>>> import numpy as np
>>> np.set_printoptions(precision=2, suppress=True, linewidth=140, sign=" ")
>>> data = np.array([[3, 1, 5, 4],
...     [7, 9, 7, 7],
...     [6, 8, 3, 5],
...     [7, 2, 2, 2],
...     [1, 1, 1, 5],
...     [4, 1, 1, 5],
...     [8, 2, 7, 3]])
>>> data
array([[ 3,  1,  5,  4],
       [ 7,  9,  7,  7],
       [ 6,  8,  3,  5],
       [ 7,  2,  2,  2],
       [ 1,  1,  1,  5],
       [ 4,  1,  1,  5],
       [ 8,  2,  7,  3]])
>>> A2 = np.c_[data[:, :1] @ np.array([[6]]), np.array([-2, 1, -1, -2, -1, -1, -1])]
>>> A2
array([[18, -2],
       [42,  1],
       [36, -1],
       [42, -2],
       [ 6, -1],
       [24, -1],
       [48, -1]])
>>> np.linalg.norm(np.linalg.qr(data)[0].T @ A2, axis=0) ** 2 / ((A2 ** 2).sum(axis=0) + 1e-12)
array([ 1.  ,  0.67])
>>> print(np.linalg.matrix_rank(A2))
2
>>> np.round(np.linalg.lstsq(data, A2[:, 0])[0], 2) + 0
array([ 6.,  0.,  0.,  0.])
>>> np.abs(data).max()
np.int64(9)
>>> data - data[0]
array([[ 0,  0,  0,  0],
       [ 4,  8,  2,  3],
       [ 3,  7, -2,  1],
       [ 4,  1, -3, -2],
       [-2,  0, -4,  1],
       [ 1,  0, -4,  1],
       [ 5,  1,  2, -1]])
>>> print(data.sum(axis=0))
[ 36  24  26  31]
>>> print(round(float(np.linalg.norm(data)), 2))
25.9
>>> np.unravel_index(np.abs(data).argmax(), data.shape)
(np.int64(1), np.int64(1))
>>> np.count_nonzero(data)
np.int64(28)
>>> np.linalg.svd(data, compute_uv=False)
array([ 24.16,   6.56,   5.12,   4.22])
>>> print(data.sum(axis=1))
[ 13  30  22  13   8  11  20]
>>> np.linalg.matrix_rank(data)
np.int64(4)
>>> feats = np.load("m.npy")
>>> feats.round(2) + 0
array([[-0.73, -0.51,  0.3 ],
       [ 0.03,  0.  , -0.32],
       [-0.44,  0.56, -0.16],
       [-0.19,  0.57,  0.43],
       [-0.41,  0.07, -0.72],
       [-0.19, -0.25,  0.01],
       [ 0.19, -0.2 , -0.27]])
>>> A2 = feats / np.linalg.norm(feats, axis=1, keepdims=True)
>>> C2 = A2 @ A2.T
>>> C2[4]
array([ 0.06,  0.81,  0.55, -0.31,  1.  ,  0.21,  0.33])
>>> np.linalg.norm(A2, axis=1)
array([ 1.,  1.,  1.,  1.,  1.,  1.,  1.])
>>> C2
array([[ 1.  , -0.4 , -0.02, -0.03,  0.06,  0.91, -0.33],
       [-0.4 ,  1.  ,  0.16, -0.6 ,  0.81, -0.09,  0.75],
       [-0.02,  0.16,  1.  ,  0.62,  0.55, -0.25, -0.53],
       [-0.03, -0.6 ,  0.62,  1.  , -0.31, -0.44, -0.93],
       [ 0.06,  0.81,  0.55, -0.31,  1.  ,  0.21,  0.33],
       [ 0.91, -0.09, -0.25, -0.44,  0.21,  1.  ,  0.09],
       [-0.33,  0.75, -0.53, -0.93,  0.33,  0.09,  1.  ]])
>>> print(round(float(np.degrees(np.arccos(np.clip(C2[4, 1], -1, 1)))), 2))
35.5
>>> [round(float(x), 2) for x in np.linalg.svd(C2, compute_uv=False)[:3]]
[3.04, 2.18, 1.78]
>>> np.argsort(-np.linalg.norm(C2, axis=0).round(6), kind="stable")[:3]
array([ 6,  3,  1])
>>> np.linalg.matrix_rank(C2, rtol=0.1)
np.int64(3)
>>> x = np.array([-3, -3, 2, 1])
>>> target = data @ x
>>> target
array([  2, -27, -31, -21,   1,  -8, -13])
>>> np.round(np.linalg.pinv(data) @ data, 2) + 0
array([[ 1.,  0.,  0.,  0.],
       [ 0.,  1.,  0.,  0.],
       [ 0.,  0.,  1.,  0.],
       [ 0.,  0.,  0.,  1.]])
>>> rng = np.random.default_rng(1681)
>>> target = target + 0.05 * rng.normal(size=7)
>>> target
array([  2.04, -27.01, -31.04, -20.9 ,   0.99,  -8.  , -13.01])
>>> b, *_ = np.linalg.lstsq(data, target)
>>> print(b.round())
[-3. -3.  2.  1.]
>>> round(float(np.linalg.norm(target - data @ b)), 2)
0.1
>>> [round(float(np.linalg.norm(np.linalg.solve(data.T @ data + lam * np.eye(4), data.T @ target))), 2) for lam in (0, 1, 10, 100)]
[4.79, 4.62, 3.58, 1.77]
>>> np.round(data.T @ (target - data @ b), 2) + 0
array([ 0.,  0.,  0.,  0.])
>>> x = np.array([8, 4, 0])
>>> target = feats @ x
>>> np.round(np.linalg.pinv(feats) @ feats, 2) + 0
array([[ 1.,  0.,  0.],
       [ 0.,  1.,  0.],
       [ 0.,  0.,  1.]])
>>> print(np.round(np.linalg.solve(feats.T @ feats, feats.T @ target), 2) + 0)
[ 8.  4.  0.]
>>> np.round(np.linalg.lstsq(feats, target)[0], 2) + 0
array([ 8.,  4.,  0.])
>>> target = target + 0.02 * rng.normal(size=7)
>>> print(target)
[-7.85  0.26 -1.31  0.75 -3.01 -2.53  0.71]
>>> b, *_ = np.linalg.lstsq(feats, target)
>>> print(np.round(feats.T @ (target - feats @ b), 2) + 0)
[ 0.  0.  0.]
>>> b.round()
array([ 8.,  4.,  0.])
>>> print([round(float(np.linalg.norm(np.linalg.solve(feats.T @ feats + lam * np.eye(3), feats.T @ target))), 2) for lam in (0, 1, 10, 100)])
[8.94, 4.47, 0.81, 0.09]
>>> round(np.linalg.norm(target - feats @ b), 2)
np.float64(0.02)
>>> A2 = np.c_[feats[:, :1] @ np.array([[2]]), np.array([2, 2, 1, 0, 2, 0, 0])]
>>> A2
array([[-1.45,  2.  ],
       [ 0.06,  2.  ],
       [-0.88,  1.  ],
       [-0.38,  0.  ],
       [-0.82,  2.  ],
       [-0.38,  0.  ],
       [ 0.38,  0.  ]])
>>> np.linalg.norm(np.linalg.qr(feats)[0].T @ A2, axis=0) ** 2 / ((A2 ** 2).sum(axis=0) + 1e-12)
array([ 1.  ,  0.76])
>>> np.linalg.matrix_rank(np.c_[feats, A2])
np.int64(4)
